$ python3 -q
>>> import numpy as np
>>> np.set_printoptions(precision=2, suppress=True, linewidth=200, legacy="1.25")
>>> J = np.load("m.npy")
>>> print(J)
[[-9.22  1.94  2.76  1.92]
 [-9.3   1.6   2.66  1.94]
 [-8.    4.67  3.42  1.61]
 [ 2.7  -8.9  -3.66 -0.42]
 [ 6.29  7.55  1.15 -1.46]
 [-4.01 -8.85 -2.12  1.  ]
 [ 8.14  5.51  0.03 -1.82]
 [ 2.02 -9.11 -3.58 -0.27]
 [-8.79  3.15  3.08  1.81]
 [ 8.48 -3.82 -3.24 -1.73]
 [ 2.51  9.3   2.61 -0.69]
 [ 8.03  5.68  0.12 -1.8 ]
 [-8.74 -4.44  0.47  1.93]]
>>> vec = np.array([1, 3, 0, 3])
>>> vec @ J
Traceback (most recent call last):
  File "<python-input-5>", line 1, in <module>
    vec @ J
    ~~~~^~~
ValueError: matmul: Input operand 1 has a mismatch in its core dimension 0, with gufunc signature (n?,k),(k,m?)->(n?,m?) (size 13 is different from 4)
>>> print(np.linalg.norm(J @ vec) <= np.linalg.norm(J, 2) * np.linalg.norm(vec) + 1e-9)
True
>>> print(J @ (2 * vec))
[  4.74   2.66  21.69 -50.49  49.1  -55.13  38.43 -52.25  12.15 -16.36  56.64  39.36 -32.54]
>>> print((J @ vec).argmax())
10
>>> M = np.loadtxt("test15.csv", delimiter=",")
>>> print(M)
[[ -6.94  -1.53  -2.52  -3.73  -0.85 -13.14]
 [  3.66  -2.86   1.41  -2.07   6.99   5.79]
 [  3.05   8.45  -8.49 -16.08  -2.56   4.35]
 [  9.46 -12.8    6.07  -0.03  -8.61  -5.69]
 [ -1.18   4.97   0.32  -1.66   6.05   7.12]
 [ -9.01  15.22   3.61   8.52   0.45  11.77]
 [ -4.74  -1.16  -0.92  -0.27   9.59  -6.95]
 [  0.93  -3.6    9.24   2.38  -2.55  -5.46]
 [  4.32   5.07 -11.5   -0.89   9.93   5.45]
 [ -5.93 -13.63  -8.01   3.06   4.36   6.94]
 [ -4.65  12.99   2.06  -8.69  -6.28  -1.39]
 [ -7.74   6.46  -0.24  -9.8    7.48  10.53]
 [ -0.73  -8.8    3.28  -1.62   1.66  -3.4 ]
 [ -3.95 -10.24   1.81  -0.99  -5.17   3.41]
 [  5.55  -2.74  -0.13  -4.65 -22.27  11.02]
 [ -3.19   6.89   2.03  12.53 -19.96  -7.72]
 [  6.44  -0.73  14.71   0.36   3.64  -0.16]
 [  3.     2.16  -3.99   1.86   0.08  12.91]
 [  5.37 -14.1   -3.11  -3.33 -18.64   7.15]
 [ -0.32  12.87   2.87  -1.25 -23.88  -4.66]
 [  2.47 -11.37   2.1    6.76   4.02  -4.87]
 [  0.09   1.79  -0.29  -1.24   3.3   -3.95]
 [  5.29   2.58  -5.2    0.91  -4.63   7.35]
 [ -2.54   1.62  11.28  -7.18  -3.15   1.97]
 [-11.48  14.19   7.8   -0.97   8.73  -7.74]
 [  7.09   1.62   0.08  15.25  -4.92   7.44]
 [-13.37   7.28  -3.9   -2.63  13.13  -5.01]
 [  9.48  13.59   1.37   1.73   6.9   -5.18]]
>>> cent = M[[17, 27]].astype(float)
>>> for _ in range(7):
...     labels = np.linalg.norm(M[:, None] - cent, axis=-1).argmin(axis=1)
...     cent = np.array([M[labels == j].mean(axis=0) for j in range(2)])
... 
>>> print(labels)
[1 0 0 0 0 1 1 1 0 0 1 0 0 0 0 1 1 0 0 1 0 1 0 1 1 0 1 1]
>>> print(np.abs(cent[1] - cent[0]).argmax())
1
>>> print(np.bincount(labels))
[15 13]
>>> print(cent)
[[ 1.98 -3.02 -1.71 -0.89 -1.75  5.03]
 [-3.02  6.11  3.64 -0.03 -0.84 -3.66]]
